$ python3 -q
>>> import numpy as np
>>> from numpy import linalg as LA
>>> np.set_printoptions(suppress=True, linewidth=200)
>>> data = np.load("arr.npy")
>>> data.round(1) + 0
array([[0. , 0. , 0.2],
       [0. , 0. , 0.2],
       [0.2, 0.2, 0.9]])
>>> round(np.trace(LA.pinv(data) @ data), 1)
np.float64(1.0)
>>> np.allclose(data[:-1].T @ LA.lstsq(data[:-1].T, data[-1])[0], data[-1])
True
>>> np.unique(data.round(6), axis=0).shape
(2, 3)
>>> LA.lstsq(data[:-1].T, data[-1])[2]
np.int32(1)
>>> LA.cond(data) > 100
np.True_
>>> np.argsort(-LA.norm(data, axis=0).round(6), kind="stable")[:3]
array([2, 0, 1])
>>> rk = LA.matrix_rank(data)
>>> rk
np.int64(1)
>>> ns = LA.svd(data)[2][rk:].T
>>> LA.matrix_rank(data.T @ data), LA.matrix_rank(data @ data.T)
(np.int64(1), np.int64(1))
>>> np.round(data @ ns, 1) + 0
array([[0., 0.],
       [0., 0.],
       [0., 0.]])
>>> np.round(ns @ ns.T, 1) + 0
array([[ 1. ,  0. , -0.2],
       [ 0. ,  1. , -0.2],
       [-0.2, -0.2,  0.1]])
>>> x = np.array([-5, -4, -3])
>>> np.round(data @ data @ x, 1)
array([-0.9, -0.9, -4.4])
>>> np.trace(data)
np.float64(1.0)
>>> np.round(data @ x, 1)
array([-0.9, -0.9, -4.4])
>>> U, sv, Vt = LA.svd(data)
>>> sv.round(1) + 0
array([1., 0., 0.])
>>> np.argmax(sv[:-1] / (sv[1:] + 1e-6)) + 1
np.int64(1)
>>> A2 = U[:, :1] @ np.diag(sv[:1]) @ Vt[:1]
>>> round(LA.norm(data - A2) / LA.norm(data), 1)
np.float64(0.0)
>>> round(np.abs(data - A2).max(), 1)
np.float64(0.0)
>>> round(float(LA.norm(data - A2, 2)), 1), round(sv[1], 1)
(0.0, np.float64(0.0))
>>> M = np.load("case10.npy")
>>> M
array([[ 0.5, -1.9,  0.7],
       [ 1.7,  0.1, -0.1],
       [ 0.2, -4.5,  1.6],
       [-1. ,  0.3, -0.3],
       [-1.2,  2.4, -0.8],
       [-1. ,  2.2, -0.7],
       [ 1.2,  2.4, -0.9],
       [ 0.9,  3.4, -1.1],
       [-0.5,  2.9, -0.9],
       [ 1.4, -0.8,  0.1],
       [-0.9, -1. ,  0.5],
       [ 0. , -3.1,  0.9],
       [ 0.1,  4.2, -1.5],
       [ 1.2,  3.1, -1.1]])
>>> proj = M @ LA.solve(M.T @ M, M.T)
>>> np.round(LA.eigvalsh(proj), 1) + 0
array([0., 0., 0., 0., 0., 0., 0., 0., 0., 0., 0., 1., 1., 1.])
>>> LA.matrix_rank(np.eye(14) - proj)
np.int64(11)
>>> np.round(np.diag(proj), 1)
array([0.1, 0.2, 0.3, 0.5, 0.2, 0.1, 0.2, 0.2, 0.1, 0.3, 0.2, 0.3, 0.2, 0.2])
>>> np.round(proj @ M[:, 0], 1) + 0
array([ 0.5,  1.7,  0.2, -1. , -1.2, -1. ,  1.2,  0.9, -0.5,  1.4, -0.9,  0. ,  0.1,  1.2])
